$ python3 -q
>>> import numpy as np
>>> from numpy import linalg as LA
>>> np.set_printoptions(precision=1, suppress=True, linewidth=140, floatmode="fixed")
>>> feats = np.array([[0.7, 0.9, 0.3, 0.5], [-0.5, 1.3, 1.0, 2.5], [1.3, -0.5, 0.9, 4.5]])
>>> print(feats)
[[ 0.7  0.9  0.3  0.5]
 [-0.5  1.3  1.0  2.5]
 [ 1.3 -0.5  0.9  4.5]]
>>> rng = np.random.default_rng(30787)
>>> B = feats + rng.integers(-2, 3, (3, 1)) @ rng.integers(-2, 3, (1, 4))
>>> print(B)
[[ 1.7  1.9  0.3  0.5]
 [-1.5  0.3  1.0  2.5]
 [ 3.3  1.5  0.9  4.5]]
>>> print(np.round(LA.svd(B - feats, compute_uv=False), 1) + 0)
[3.5 0.0 0.0]
>>> print(LA.matrix_rank(B - feats, tol=1e-8))
1
>>> print(B - feats)
[[ 1.0  1.0  0.0  0.0]
 [-1.0 -1.0  0.0  0.0]
 [ 2.0  2.0  0.0  0.0]]
>>> print(np.abs(B - feats).sum(axis=1))
[2.0 2.0 4.0]
>>> theta = np.radians(63)
>>> R = np.eye(4)
>>> R[0, 0] = R[2, 2] = np.cos(theta)
>>> R[0, 2], R[2, 0] = -np.sin(theta), np.sin(theta)
>>> print(R)
[[ 0.5  0.0 -0.9  0.0]
 [ 0.0  1.0  0.0  0.0]
 [ 0.9  0.0  0.5  0.0]
 [ 0.0  0.0  0.0  1.0]]
>>> B = feats @ R.T
>>> print(np.round(LA.det(R), 1), round(float(np.trace(R)), 1))
1.0 2.9
>>> print(round(float(LA.norm(feats, 2)), 1))
5.4
>>> print(round(float(feats[1] @ feats[0]), 1))
2.4
>>> print(LA.norm(feats, axis=1).argmax())
2
>>> X = np.load("test15.npy")
>>> print(X)
[[ 2.0 -6.0 -6.0 -2.0]
 [-6.0  7.0  9.0  3.0]
 [-6.0  9.0  7.0  3.0]
 [-2.0  3.0  3.0 -1.0]]
>>> def softmax(z):
...     e = np.exp(z - z.max(axis=-1, keepdims=True))
...     return e / e.sum(axis=-1, keepdims=True)
... 
>>> print(np.round(softmax(X[1] + -3), 1) + 0)
[0.0 0.1 0.9 0.0]
>>> print(np.round(softmax(X[1]), 1) + 0)
[0.0 0.1 0.9 0.0]
>>> print(np.round(softmax(10 * X[1]), 1) + 0)
[0.0 0.0 1.0 0.0]
>>> att = X @ X.T / np.sqrt(4)
>>> print(np.round(softmax(att + np.triu(np.full(att.shape, -np.inf), 1)), 1) + 0)
[[1.0 0.0 0.0 0.0]
 [0.0 1.0 0.0 0.0]
 [0.0 0.1 0.9 0.0]
 [0.0 0.5 0.5 0.0]]
>>> B = feats / np.sqrt((feats ** 2).mean(axis=1, keepdims=True))
>>> print(B[0])
[1.1 1.4 0.5 0.8]
>>> print(LA.matrix_rank(feats - feats.mean(axis=1, keepdims=True)))
3
>>> U, sig, vt = LA.svd(X)
>>> print(np.argmax(sig[:-1] / (sig[1:] + 1e-6)) + 1)
1
>>> B = U[:, :1] @ np.diag(sig[:1]) @ vt[:1]
>>> print(round(LA.norm(X - B) / LA.norm(X), 1))
0.2
>>> print(B)
[[ 3.7 -5.5 -5.5 -1.8]
 [-5.5  8.2  8.2  2.7]
 [-5.5  8.2  8.2  2.7]
 [-1.8  2.7  2.7  0.9]]
>>> print(np.round(np.abs(X - B).max(), 1))
1.9
>>> print(LA.matrix_rank(X, rtol=0.05))
4
>>> print(np.argsort(-LA.norm(X, axis=0).round(6), kind="stable")[:3])
[1 2 0]
>>> print(np.round(np.abs(LA.svd(X)[2][-1]), 1) + 0)
[0.0 0.7 0.7 0.0]
>>> print(LA.cond(X) > 100)
False
>>> print([round(float(x), 1) for x in LA.svd(X, compute_uv=False)[:3]])
[21.0, 2.0, 2.0]
>>> print(round(float(LA.norm(X, 2) / LA.norm(X)), 1))
1.0
>>> m1 = np.load("dump.npy")
>>> print(m1)
[[0 0]
 [0 2]]
>>> ev, evecs = LA.eigh(m1)
>>> x = np.array([7, 1])
>>> print(LA.eigvalsh(m1[1:, 1:]))
[2.0]
>>> print(round(x @ m1 @ x / (x @ x), 1), ev[0], ev[-1])
0.0 0.0 2.0
>>> print(evecs * np.abs(ev) @ evecs.T)
[[0.0 0.0]
 [0.0 2.0]]
>>> print((np.sign(evecs[:, -1].round(6)) == np.sign(evecs[0, -1].round(6))).astype(int))
[1 0]
>>> ev, evecs = LA.eigh(m1)
>>> print(np.abs(evecs[:, -1]))
[0.0 1.0]
>>> print(LA.eigvalsh(m1 + 3 * np.eye(2)))
[3.0 5.0]
>>> print(evecs.T @ m1 @ evecs)
[[0.0 0.0]
 [0.0 2.0]]
>>> print(ev)
[0.0 2.0]
>>> print(m1 @ LA.pinv(m1) @ m1)
[[0.0 0.0]
 [0.0 2.0]]
>>> print(np.abs(np.diag(LA.qr(m1)[1])) > 1e-9)
[False  True]
>>> print(round(float(np.trace(LA.pinv(m1) @ m1)), 1))
1.0
>>> theta = np.radians(90)
>>> R = np.eye(2)
>>> R[1, 1] = R[0, 0] = np.cos(theta)
>>> R[1, 0], R[0, 1] = -np.sin(theta), np.sin(theta)
>>> print(R.round(1) + 0)
[[ 0.0  1.0]
 [-1.0  0.0]]
>>> B = m1 @ R.T
>>> print(LA.svd(m1, compute_uv=False), LA.svd(B, compute_uv=False))
[2.0 0.0] [2.0 0.0]
>>> print(np.allclose(m1 @ m1.T, B @ B.T))
True
>>> U, sig, vt = LA.svd(m1)
>>> print(sig)
[2.0 0.0]
>>> print(np.argmax(sig[:-1] / (sig[1:] + 1e-6)) + 1)
1
>>> B = U[:, :1] @ np.diag(sig[:1]) @ vt[:1]
>>> print(round(LA.norm(m1 - B, 2), 1), sig[1])
0.0 0.0
>>> print(LA.matrix_rank(B))
1
>>> print(LA.matrix_rank(m1, rtol=0.05))
1
>>> print(np.abs(m1 - B).max())
0.0
>>> print(round(LA.norm(m1 - B) / LA.norm(m1), 1))
0.0
>>> B = np.array([[-1], [7], [8], [6]])
>>> cent = np.array([[3, 4, 0, 0]])
>>> W0 = B @ cent + 0.3 * rng.normal(size=(4, 4))
>>> print(W0.round(1) + 0)
[[-3.9 -4.3 -0.1  0.3]
 [20.6 28.0  0.0  0.3]
 [23.8 32.1  0.1 -0.1]
 [18.4 23.7  0.2  0.0]]
>>> print(m1 @ m1)
[[0 0]
 [0 4]]
>>> print(np.prod(np.diag(m1)), np.round(LA.det(m1), 1))
0 0.0
>>> print([int(LA.matrix_rank(LA.matrix_power(m1, p))) for p in range(1, 3)])
[1, 1]
>>> print(LA.matrix_rank(m1 - m1[0, 0] * np.eye(2)))
1
>>> print(np.sort(LA.eigvals(m1)))
[0.0 2.0]
>>> print(m1.T @ m1)
[[0 0]
 [0 4]]
>>> print(LA.pinv(m1))
[[0.0 0.0]
 [0.0 0.5]]
>>> M = np.load("data.npy")
>>> print(M)
[[-3 -1 -2]
 [-3  0  0]
 [-4  3 -2]
 [-4  6 -4]
 [-6  8 -7]
 [-5  7 -4]
 [-6  4 -6]
 [-3  7 -7]
 [ 0  8 -4]
 [ 0  8 -1]
 [ 0  6  1]
 [-3  8  2]
 [-1 10  1]
 [-3 13  2]
 [-6 14  5]
 [-4 15  6]
 [-1 18  4]
 [-4 16  3]
 [-2 17  0]
 [ 0 15  0]
 [ 3 14  1]
 [ 0 17  2]
 [ 3 16  1]
 [ 5 14  1]
 [ 8 17  3]
 [ 8 20  3]
 [ 7 20  6]]
>>> # column 1 dominates
>>> W1 = np.array([[2, 1, 2, 2, 0, 1], [1, 2, 1, 2, 2, 0], [1, 0, 1, 1, 0, 2]])
>>> b = np.array([1, 1, 1, 0, 0, 0])
>>> act = np.maximum(M @ W1 + b, 0)
>>> print((act > 0).mean(axis=0))
[0.7 0.9 0.7 0.7 0.9 0.6]
>>> cent = np.array([[2, -2], [5, 0], [2, -2], [-4, -2], [-5, 4], [-4, -3]])
>>> print(W1 @ cent)
[[  1 -15]
 [ -4   0]
 [ -8 -12]]
>>> print(act @ cent)
[[   0    0]
 [   0    0]
 [ -15   24]
 [ -15   48]
 [ -25   64]
 [ -20   56]
 [ -25   32]
 [ -14   54]
 [ -23   20]
 [ -23    2]
 [ -23  -16]
 [ -42   17]
 [ -40   -1]
 [ -62   17]
 [ -93   26]
 [-103  -16]
 [ -96  -37]
 [ -83   20]
 [ -69   20]
 [ -51   -4]
 [ -52  -61]
 [ -75  -28]
 [ -60  -61]
 [ -50  -91]
 [ -75 -160]
 [ -87 -160]
 [-112 -181]]
>>> E = np.load("case0.npy")
>>> print(E)
[[-12  -8  32 -24]
 [  3   2  -8   6]
 [  6   4 -16  12]]
>>> # null space of dimension 3
>>> U, sig, vt = LA.svd(E)
>>> print(sig.round(1) + 0)
[48.7  0.0  0.0]
>>> B = U[:, :1] @ np.diag(sig[:1]) @ vt[:1]
>>> print(LA.matrix_rank(E, rtol=0.05))
1
>>> ev, evecs = LA.eigh(X)
>>> print(ev)
[-2.0 -2.0 -2.0 21.0]
>>> print(np.round(evecs.T @ X @ evecs, 1) + 0)
[[-2.0  0.0  0.0  0.0]
 [ 0.0 -2.0  0.0  0.0]
 [ 0.0  0.0 -2.0  0.0]
 [ 0.0  0.0  0.0 21.0]]
>>> print(np.unique(ev.round(6) + 0, return_counts=True)[1])
[3 1]
>>> print(LA.eigvalsh(X @ X))
[  4.0   4.0   4.0 441.0]
>>> print(LA.cond(E) > 100)
True
>>> print(E @ LA.pinv(E) @ E)
[[-12.0  -8.0  32.0 -24.0]
 [  3.0   2.0  -8.0   6.0]
 [  6.0   4.0 -16.0  12.0]]
>>> print(round(np.trace(LA.pinv(E) @ E), 1))
1.0
>>> print(LA.lstsq(E[:-1].T, E[-1])[2])
1
>>> F = np.array([[-10.7, 25.4, -2.3],
...     [13.4, -24.6, -11.7],
...     [14.5, -20.7, -11.4],
...     [16.7, -24.2, 18.1],
...     [13.5, -21.1, -14.0],
...     [15.3, -21.8, -11.1],
...     [16.0, -24.2, 18.3],
...     [-12.2, 24.2, -1.9],
...     [14.9, -22.0, -11.5],
...     [-11.2, 23.4, 0.2],
...     [15.3, -26.0, 17.8],
...     [16.2, -23.2, -10.7],
...     [-10.9, 24.7, -1.1],
...     [-8.7, 24.5, -1.3],
...     [14.2, -21.6, -10.8],
...     [14.0, -23.2, -14.3],
...     [16.0, -25.6, 17.9],
...     [15.6, -25.2, 19.6],
...     [13.8, -22.3, -12.0],
...     [14.7, -23.3, -11.5]])
>>> cen = F - F.mean(axis=0)
>>> evecs = LA.svd(cen)[2][:2]
>>> B = cen - cen @ evecs.T @ evecs
>>> print(np.diag(evecs.T @ evecs))
[0.2 0.8 1.0]
>>> print((cen @ evecs.T).std(axis=0))
[23.5 12.4]
>>> print(np.round(LA.norm(B) / LA.norm(cen), 1))
0.0
>>> B = np.c_[F[:, :2] @ np.array([[2, 2], [0, 1]]), np.array([1, 2, -2, 5, 4, 4, 0, -5, 3, 4, 2, -2, -4, 2, 4, -5, -4, -3, -5, 5])]
>>> print(B)
[[-21.4   4.0   1.0]
 [ 26.8   2.2   2.0]
 [ 29.0   8.3  -2.0]
 [ 33.4   9.2   5.0]
 [ 27.0   5.9   4.0]
 [ 30.6   8.8   4.0]
 [ 32.0   7.8   0.0]
 [-24.4  -0.2  -5.0]
 [ 29.8   7.8   3.0]
 [-22.4   1.0   4.0]
 [ 30.6   4.6   2.0]
 [ 32.4   9.2  -2.0]
 [-21.8   2.9  -4.0]
 [-17.4   7.1   2.0]
 [ 28.4   6.8   4.0]
 [ 28.0   4.8  -5.0]
 [ 32.0   6.4  -4.0]
 [ 31.2   6.0  -3.0]
 [ 27.6   5.3  -5.0]
 [ 29.4   6.1   5.0]]
>>> print(np.round(LA.norm(B - F @ LA.lstsq(F, B)[0], axis=0), 1) + 0)
[ 0.0  0.0 15.8]
>>> print(LA.matrix_rank(np.c_[F, B]))
4
>>> print(np.round(LA.lstsq(F, B[:, 0])[0], 1) + 0)
[2.0 0.0 0.0]
>>> print(LA.matrix_rank(B))
3
>>> K = np.load("layer3.npy")
>>> print(K)
[[ 0.0  0.9 -0.1]
 [ 0.1  0.9 -0.3]
 [-0.2  1.0  0.8]
 [ 0.9  0.4 -2.7]
 [-1.5 -0.2  4.5]
 [ 2.7 -1.1 -8.2]
 [ 0.8  1.0 -2.4]
 [ 0.3 -2.1 -0.9]
 [ 1.6 -1.5 -4.8]
 [-0.8  0.8  2.3]
 [-0.5  1.1  1.7]
 [ 0.6  0.2 -1.7]
 [ 0.4 -1.5 -1.2]
 [ 0.2 -1.4 -0.5]
 [ 0.3 -1.0 -0.9]
 [ 0.8 -0.6 -2.5]
 [ 0.0  1.4 -0.1]
 [ 0.4  1.4 -1.3]
 [ 0.7  0.8 -2.3]
 [ 0.0  0.3  0.0]
 [-0.6 -0.5  1.9]
 [-0.9 -0.1  2.8]
 [ 0.8  2.3 -2.5]]
>>> print(LA.cond(K) > 100)
True
>>> print(round(LA.norm(K, 2) / LA.norm(K), 1))
0.9
>>> print(LA.matrix_rank(K, rtol=0.1))
2
